% ipython --no-banner

In [1]: import numpy as np

In [2]: np.set_printoptions(precision=2, suppress=True, linewidth=120, floatmode="fixed")

In [3]: data = np.load("sample13.npy")

In [4]: print(data)
[[0 0 1 0 0]
 [0 0 1 0 1]
 [1 1 0 1 0]
 [0 0 1 0 0]
 [0 1 0 0 0]]

In [5]: print(np.argwhere(np.triu(data)))
[[0 2]
 [1 2]
 [1 4]
 [2 3]]

In [6]: low = np.diag(data.sum(axis=1)) - data

In [7]: print(low @ np.ones(5))
[0.00 0.00 0.00 0.00 0.00]

In [8]: print(low)
[[ 1  0 -1  0  0]
 [ 0  2 -1  0 -1]
 [-1 -1  3 -1  0]
 [ 0  0 -1  1  0]
 [ 0 -1  0  0  1]]

In [9]: print((np.linalg.eigvalsh(low) < 1e-8).sum())
1

In [10]: print(np.linalg.matrix_rank(low))
4

In [11]: A = np.load("a.npy")

In [12]: print(A)
[[-1  0  1  2  3  4]
 [ 5  6  7  8  9 10]
 [11 12 13 14 15 16]
 [17 18 19 20 21 22]
 [23 24 25 26 27 28]
 [29 30 31 32 33 34]]

In [13]: left, sv, Vh = np.linalg.svd(A)

In [14]: vecs = Vh[:(sv > 1e-8).sum()]

In [15]: rng = np.random.default_rng(27)

In [16]: vec = A[3] + -2 * A[4] + rng.integers(2) * np.eye(6)[4]

In [17]: print(vec)
[-29.00 -30.00 -31.00 -32.00 -33.00 -34.00]

In [18]: print(vecs.T @ vecs)
[[ 0.52  0.38  0.24  0.10 -0.05 -0.19]
 [ 0.38  0.30  0.21  0.12  0.04 -0.05]
 [ 0.24  0.21  0.18  0.15  0.12  0.10]
 [ 0.10  0.12  0.15  0.18  0.21  0.24]
 [-0.05  0.04  0.12  0.21  0.30  0.38]
 [-0.19 -0.05  0.10  0.24  0.38  0.52]]

In [19]: left, sv, Vh = np.linalg.svd(A)

In [20]: print(np.argmax(sv[:-1] / (sv[1:] + 1e-6)) + 1)
2

In [21]: print(sv.round(2) + 0)
[116.86   5.39   0.00   0.00   0.00   0.00]

In [22]: Y = left[:, :2] @ np.diag(sv[:2]) @ Vh[:2]

In [23]: print(np.linalg.matrix_rank(Y))
2

In [24]: print(np.linalg.matrix_rank(A, rtol=0.05))
1

In [25]: print(round(float(np.linalg.norm(A - Y) / np.linalg.norm(A)), 2))
0.0

In [26]: print(round(float(np.abs(A - Y).max()), 2))
0.0

In [27]: T = np.stack([A, 5 * A, A[::-1]])

In [28]: print(np.linalg.norm(T, axis=(1, 2)))
[116.99 584.94 116.99]

In [29]: print(np.einsum("bij,cij->bc", T, T))
[[ 13686  68430   6126]
 [ 68430 342150  30630]
 [  6126  30630  13686]]

In [30]: print(np.linalg.matrix_rank(T.reshape(3, -1)))
2

In [31]: print((T @ A.T).shape)
(3, 6, 6)

In [32]: print(np.linalg.matrix_rank(T))
[2 2 2]

In [33]: print(T.shape)
(3, 6, 6)

In [34]: print(np.round(A @ np.linalg.pinv(A) @ A, 2) + 0)
[[-1.00  0.00  1.00  2.00  3.00  4.00]
 [ 5.00  6.00  7.00  8.00  9.00 10.00]
 [11.00 12.00 13.00 14.00 15.00 16.00]
 [17.00 18.00 19.00 20.00 21.00 22.00]
 [23.00 24.00 25.00 26.00 27.00 28.00]
 [29.00 30.00 31.00 32.00 33.00 34.00]]

In [35]: print(np.unique(A.round(6), axis=0).shape)
(6, 6)

In [36]: Y = np.array([[-2, 2, 2], [-1, 2, -1]])

In [37]: W0 = Y.T @ Y

In [38]: print(W0)
[[ 5 -6 -3]
 [-6  8  2]
 [-3  2  5]]

In [39]: hat = np.triu(np.array([[3, -1, 2], [2, 0, 0], [2, 1, -2]]), 1) + np.eye(3)

In [40]: Y = hat @ W0 @ np.linalg.inv(hat)

In [41]: print(Y)
[[ 5.00 -5.00 -5.00]
 [-6.00  2.00 14.00]
 [-3.00 -1.00 11.00]]

In [42]: print(np.trace(Y), np.trace(W0))
18.0 18

In [43]: print(hat @ W0 - W0 @ hat)
[[ 0.00  1.00 -2.00]
 [ 0.00 -6.00 12.00]
 [ 0.00 -3.00  6.00]]

In [44]: print(np.linalg.matrix_rank(Y))
2

In [45]: print(np.abs(W0).max())
8

In [46]: print(np.diff(W0, axis=0))
[[-11  14   5]
 [  3  -6   3]]

In [47]: print(W0.sum(axis=0))
[-4  4  4]

In [48]: W0[3]
IndexError: index 3 is out of bounds for axis 0 with size 3


In [49]: print(np.round(np.linalg.svd(W0, compute_uv=False), 2) + 0)
[14.00  4.00  0.00]

In [50]: np.linalg.rank(W0)
AttributeError: module 'numpy.linalg' has no attribute 'rank'


In [51]: print(np.linalg.matrix_rank(W0))
2

In [52]: print((W0 - W0.T) / 2)
[[0.00 0.00 0.00]
 [0.00 0.00 0.00]
 [0.00 0.00 0.00]]

In [53]: print(np.allclose(W0, W0.T))
True

In [54]: print(np.round(np.linalg.det(W0), 2))
-0.0

In [55]: print(np.linalg.matrix_power(W0, 4))
[[ 13720 -16464  -8232]
 [-16464  19808   9776]
 [ -8232   9776   5144]]

In [56]: print(np.trace(W0))
18

In [57]: print(round(np.abs(np.linalg.eigvals(W0)).max(), 2))
14.0

In [58]: print(np.sort(np.abs(np.linalg.eigvals(W0))))
[ 0.00  4.00 14.00]

In [59]: ev, vecs = np.linalg.eigvalsh(W0)
ValueError: too many values to unpack (expected 2)


In [60]: ev, vecs = np.linalg.eigh(W0)

In [61]: print(np.abs(vecs[:, -1]).round(6).argmax())
1

In [62]: print(np.unique(ev.round(6) + 0, return_counts=True)[1])
[1 1 1]

In [63]: print((ev > 1e-8).sum(), (ev < -1e-8).sum())
2 0

In [64]: print(np.linalg.eigvalsh(W0 + 4 * np.eye(3)))
[ 4.00  8.00 18.00]

In [65]: print(np.abs(vecs[:, -1]))
[0.60 0.72 0.36]

In [66]: labels = rng.permutation(5)

In [67]: print(labels)
[1 0 2 3 4]

In [68]: Y = data[labels][:, labels]

In [69]: print(np.allclose(Y, data))
False

In [70]: Y = np.array([[-1, 3, 1, 7, -2, -8],
    ...:     [2, 6, 8, 5, 8, -9],
    ...:     [9, 9, -5, 9, 4, -2],
    ...:     [4, -6, 2, -2, 1, -8],
    ...:     [7, -2, 9, 3, -3, 7],
    ...:     [1, 6, -2, 8, -3, 4]])

In [71]: J = Y + Y.T

In [72]: print(J)
[[ -2   5  10  11   5  -7]
 [  5  12  17  -1   6  -3]
 [ 10  17 -10  11  13  -4]
 [ 11  -1  11  -4   4   0]
 [  5   6  13   4  -6   4]
 [ -7  -3  -4   0   4   8]]

In [73]: ev, vecs = np.linalg.eigh(J)

In [74]: vec = np.array([8, -2, 5, -9, -9, -1])

In [75]: print((np.sign(vecs[:, -1].round(6)) == np.sign(vecs[0, -1].round(6))).astype(int))
[1 1 1 1 1 0]

In [76]: print(np.round(vec @ J @ vec / (vec @ vec), 2), round(ev[0], 2), round(ev[-1], 2))
-16.62 -27.21 33.61
